$ python3 -q
>>> import numpy as np
>>> np.set_printoptions(precision=1, suppress=True, linewidth=100, legacy="1.25")
>>> A = np.loadtxt("a.csv", delimiter=",")
>>> A.round(1) + 0
array([[-2.8, -2.5,  1.7,  1. , -2.4,  1.2, -0.1,  0.2],
       [ 1.7,  0.2,  1. ,  2.7, -0.3,  0. ,  1.5,  3.4],
       [ 2.1, -2. , -0.1, -0.6,  0.4,  2.9,  2.4, -1.4],
       [ 2.6,  0.3,  0.7, -1.5, -3.7, -0.5, -1.3,  0. ],
       [-1.2,  1.8, -2.4, -1. , -1. ,  3. , -0.1,  1.9],
       [ 0.5, -3.4, -1.9, -1.3,  0.8, -1. , -1.3,  2.2],
       [ 0.9, -0.4, -2.2,  3.4, -0.5,  0.7, -2.1, -1.6],
       [ 0.7,  0.2,  2.5, -0.3,  1.9,  2.2, -3. ,  0.7]])
>>> rng = np.random.default_rng(5066)
>>> labels = rng.permutation(8)
>>> print(labels)
[0 4 5 1 2 7 6 3]
>>> out = A[labels][:, labels]
>>> round(float(np.trace(out)), 1)
-7.7
>>> out = A / np.linalg.norm(A, axis=1, keepdims=True)
>>> G = out @ out.T
>>> np.linalg.norm(out, axis=1)
array([1., 1., 1., 1., 1., 1., 1., 1.])
>>> (G - 2 * np.eye(8)).round(6).argmax(axis=1)
array([1, 0, 0, 0, 0, 0, 0, 0])
>>> np.degrees(np.arccos(np.clip(G[7, 5], -1, 1)))
90.0
>>> G[7].round(1) + 0
array([0., 0., 0., 0., 0., 0., 0., 1.])
>>> G.round(1) + 0
array([[1., 0., 0., 0., 0., 0., 0., 0.],
       [0., 1., 0., 0., 0., 0., 0., 0.],
       [0., 0., 1., 0., 0., 0., 0., 0.],
       [0., 0., 0., 1., 0., 0., 0., 0.],
       [0., 0., 0., 0., 1., 0., 0., 0.],
       [0., 0., 0., 0., 0., 1., 0., 0.],
       [0., 0., 0., 0., 0., 0., 1., 0.],
       [0., 0., 0., 0., 0., 0., 0., 1.]])
>>> labels = rng.integers(0, 3, 9)
>>> X = np.triu((labels[:, None] == labels) & (rng.random((9, 9)) < 0.8), 1).astype(int)
>>> X += X.T
>>> X
array([[0, 0, 0, 1, 0, 1, 0, 0, 0],
       [0, 0, 0, 0, 0, 0, 1, 0, 1],
       [0, 0, 0, 0, 1, 0, 0, 0, 1],
       [1, 0, 0, 0, 0, 1, 0, 0, 0],
       [0, 0, 1, 0, 0, 0, 1, 0, 1],
       [1, 0, 0, 1, 0, 0, 0, 0, 0],
       [0, 1, 0, 0, 1, 0, 0, 0, 0],
       [0, 0, 0, 0, 0, 0, 0, 0, 0],
       [0, 1, 1, 0, 1, 0, 0, 0, 0]])
>>> # symmetric, so the eigenvalues are real
>>> np.linalg.lstsq(X[:-1].T, X[-1])[2]
7
>>> np.round(np.trace(np.linalg.pinv(X) @ X), 1)
7.0
>>> Uu, sig, Vh = np.linalg.svd(X)
>>> sig.round(1) + 0
array([2.5, 2. , 2. , 1.2, 1. , 1. , 0.7, 0. , 0. ])
>>> out = Uu[:, :7] @ np.diag(sig[:7]) @ Vh[:7]
>>> np.round(np.linalg.norm(X - out, 2), 1), round(float(sig[7]), 1)
(0.0, 0.0)
>>> np.linalg.matrix_rank(X, rtol=0.05)
7
>>> np.round(np.abs(X - out).max(), 1)
0.0
